$ python3 -q
>>> import numpy as np
>>> np.set_printoptions(suppress=True, linewidth=120)
>>> def rnd(a):
...     return np.round(a, 3) + 0
... 
>>> rng = np.random.default_rng(551964)
>>> F = (rng.random((7, 7)) < 0.3) + np.eye(7)
>>> F /= F.sum(axis=1, keepdims=True)
>>> rnd(F)
array([[0.4  , 0.2  , 0.2  , 0.   , 0.2  , 0.   , 0.   ],
       [0.   , 0.333, 0.   , 0.   , 0.   , 0.333, 0.333],
       [0.25 , 0.25 , 0.25 , 0.   , 0.   , 0.25 , 0.   ],
       [0.   , 0.   , 0.   , 1.   , 0.   , 0.   , 0.   ],
       [0.   , 0.333, 0.333, 0.   , 0.333, 0.   , 0.   ],
       [0.167, 0.   , 0.167, 0.   , 0.167, 0.333, 0.167],
       [0.   , 0.   , 0.333, 0.   , 0.333, 0.   , 0.333]])
>>> # a transition matrix
>>> cov = F.T @ F
>>> np.linalg.matrix_rank(cov)
np.int64(7)
>>> rnd(np.linalg.svd(F, compute_uv=False) ** 2)
array([1.032, 1.   , 0.299, 0.235, 0.129, 0.043, 0.015])
>>> rnd(np.linalg.eigvalsh(cov)[::-1])
array([1.032, 1.   , 0.299, 0.235, 0.129, 0.043, 0.015])
>>> np.allclose(cov, cov.T)
True
>>> vec = np.array([0, 2, 2, 0, 2, 2, 2])
>>> h1 = np.maximum(F @ vec, 0)
>>> np.flatnonzero(h1 > 1e-9)
array([0, 1, 2, 4, 5, 6])
>>> rnd(np.maximum(F @ vec, 0) - np.maximum(-F @ vec, 0))
array([1.2  , 2.   , 1.5  , 0.   , 2.   , 1.667, 2.   ])
>>> rnd(np.tanh(F @ vec))
array([0.834, 0.964, 0.905, 0.   , 0.964, 0.931, 0.964])
>>> rnd(F.T @ h1)
array([1.133, 1.948, 2.226, 0.   , 1.851, 1.597, 1.611])
>>> Y = F + rng.integers(-2, 3, (7, 2)) @ rng.integers(-2, 3, (2, 7))
>>> rnd(Y)
array([[-3.6  , -1.8  ,  2.2  , -4.   ,  4.2  ,  0.   , -4.   ],
       [-2.   , -1.667,  0.   , -2.   ,  3.   ,  0.333, -3.667],
       [ 0.25 ,  2.25 ,  2.25 ,  0.   , -2.   ,  0.25 ,  4.   ],
       [ 2.   , -1.   , -3.   ,  3.   ,  0.   ,  0.   , -2.   ],
       [ 2.   , -0.667, -2.667,  2.   ,  0.333,  0.   , -2.   ],
       [-1.833,  1.   ,  3.167, -2.   ,  0.167,  0.333,  2.167],
       [-4.   , -2.   ,  2.333, -4.   ,  4.333,  0.   , -3.667]])
>>> np.abs(Y - F).sum(axis=1)
array([20., 13., 10., 10., 10., 10., 20.])
>>> rnd(Y.sum(axis=0))
array([-7.183, -3.883,  4.283, -7.   , 10.033,  0.917, -9.167])
>>> np.zeros(7, 7)
Traceback (most recent call last):
  File "<python-input-23>", line 1, in <module>
    np.zeros(7, 7)
    ~~~~~~~~^^^^^^
TypeError: Cannot interpret '7' as a data type
>>> np.unravel_index(np.abs(Y).argmax(), Y.shape)
(np.int64(6), np.int64(4))
>>> Y.shape
(7, 7)
>>> np.count_nonzero(Y)
np.int64(42)
>>> rnd(Y.mean(axis=0))
array([-1.026, -0.555,  0.612, -1.   ,  1.433,  0.131, -1.31 ])
>>> rnd(np.diff(Y, axis=0))
array([[ 1.6  ,  0.133, -2.2  ,  2.   , -1.2  ,  0.333,  0.333],
       [ 2.25 ,  3.917,  2.25 ,  2.   , -5.   , -0.083,  7.667],
       [ 1.75 , -3.25 , -5.25 ,  3.   ,  2.   , -0.25 , -6.   ],
       [ 0.   ,  0.333,  0.333, -1.   ,  0.333,  0.   ,  0.   ],
       [-3.833,  1.667,  5.833, -4.   , -0.167,  0.333,  4.167],
       [-2.167, -3.   , -0.833, -2.   ,  4.167, -0.333, -5.833]])
>>> rnd(np.linalg.svd(Y, compute_uv=False))
array([13.752,  9.343,  0.859,  0.637,  0.459,  0.23 ,  0.057])
>>> rnd(np.abs(Y).max())
np.float64(4.333)
>>> rnd((F + F.T) / 2)
array([[0.4  , 0.1  , 0.225, 0.   , 0.1  , 0.083, 0.   ],
       [0.1  , 0.333, 0.125, 0.   , 0.167, 0.167, 0.167],
       [0.225, 0.125, 0.25 , 0.   , 0.167, 0.208, 0.167],
       [0.   , 0.   , 0.   , 1.   , 0.   , 0.   , 0.   ],
       [0.1  , 0.167, 0.167, 0.   , 0.333, 0.083, 0.167],
       [0.083, 0.167, 0.208, 0.   , 0.083, 0.333, 0.083],
       [0.   , 0.167, 0.167, 0.   , 0.167, 0.083, 0.333]])
>>> rnd(np.abs(np.linalg.eigvals(F)).max())
np.float64(1.0)
>>> rnd(np.sort(np.abs(np.linalg.eigvals(F))))
array([0.144, 0.302, 0.302, 0.433, 0.433, 1.   , 1.   ])
>>> rnd((F - F.T) / 2)
array([[ 0.   ,  0.1  , -0.025,  0.   ,  0.1  , -0.083,  0.   ],
       [-0.1  ,  0.   , -0.125,  0.   , -0.167,  0.167,  0.167],
       [ 0.025,  0.125,  0.   ,  0.   , -0.167,  0.042, -0.167],
       [ 0.   ,  0.   ,  0.   ,  0.   ,  0.   ,  0.   ,  0.   ],
       [-0.1  ,  0.167,  0.167,  0.   ,  0.   , -0.083, -0.167],
       [ 0.083, -0.167, -0.042,  0.   ,  0.083,  0.   ,  0.083],
       [ 0.   , -0.167,  0.167,  0.   ,  0.167, -0.083,  0.   ]])
>>> rnd(np.trace(F))
np.float64(2.983)
>>> feats = np.loadtxt("out2.csv", delimiter=",")
>>> feats
array([[  2.047,  -2.705,   6.528,  11.989,  14.74 ,   9.195,  16.13 , -17.098,  -3.192, -12.134,  -4.084,   8.676,
          3.964],
       [ -0.1  ,   3.156,  -0.667,  -3.932, -13.159,  -5.125, -10.114,   7.093,   4.163,   8.094,  -0.9  ,  -4.952,
         -0.147],
       [  3.921,  -0.233,   8.12 ,  10.206,  -1.524,   3.825,   4.947, -11.548,   1.665,  -2.856,  -6.918,   4.185,
          5.161],
       [ -2.11 ,  -9.216,   2.202,  13.564,   9.998,   7.872,  11.602,  -5.122,  -4.016, -14.206,  -1.177,  16.796,
         -0.412],
       [  8.033,  -9.24 ,  -2.11 ,  13.986,  -6.897,   4.945,   4.075,  -8.635,  -2.464,  -6.388,  -4.432,  11.131,
          5.786],
       [  0.1  ,  -9.186,  -3.077,   9.127,  16.078,   8.278,  14.229,  -7.348,  -6.882, -13.639,   1.421,  13.23 ,
         -0.894],
       [ -3.38 ,  11.982,  19.203,   0.76 ,  -2.844,  -0.541,  -0.928,  -5.762,   9.019,   4.553,  -8.028,  -5.942,
          2.92 ],
       [ -4.029,  14.8  ,   4.366, -17.751,   5.086,  -7.236,  -5.9  ,   2.872,   4.455,  11.944,   2.992, -20.486,
         -1.894],
       [  2.163,   8.691,  16.075,   4.869,   0.338,   2.156,   4.332, -15.226,   5.85 ,   1.889,  -9.135,  -5.129,
          6.625],
       [ 11.628,  -9.135, -11.721,   6.119,  -2.503,   2.909,   2.628,  -8.013,  -5.776,  -3.064,   0.175,   3.37 ,
          6.015],
       [  1.669,   3.039,   7.299,   4.046,  13.179,   5.181,  11.132, -14.969,  -1.136,  -5.21 ,  -2.829,  -0.74 ,
          3.962],
       [ -7.848,  12.406,   1.928, -17.897,   2.282,  -8.077,  -8.984,  12.338,   4.151,  10.437,   4.807, -15.728,
         -6.265],
       [ -0.9  , -15.332,  -5.636,  13.974,   2.865,   6.979,   7.97 ,   0.974,  -5.839, -13.937,   0.837,  20.995,
         -2.432],
       [  9.739, -17.887,  -9.956,  18.975,  -9.097,   6.724,   5.104,  -6.196,  -6.154, -10.97 ,  -3.348,  20.082,
          5.277]])
>>> vec = np.array([1, 4, 6, 9, 4, 4, 5, 9, 9, 3, 3, 8, 1])
>>> y = feats @ vec
>>> b, lr = np.zeros(13), 1 / np.linalg.norm(feats, 2) ** 2
>>> for i in range(5):
...     b -= lr * feats.T @ (feats @ b - y)
...     if i % 1 == 0: print(i, round(np.linalg.norm(feats @ b - y), 3))
... 
0 270.506
1 243.851
2 223.766
3 207.587
4 193.815
>>> rnd(np.linalg.cond(feats))
np.float64(661.991)
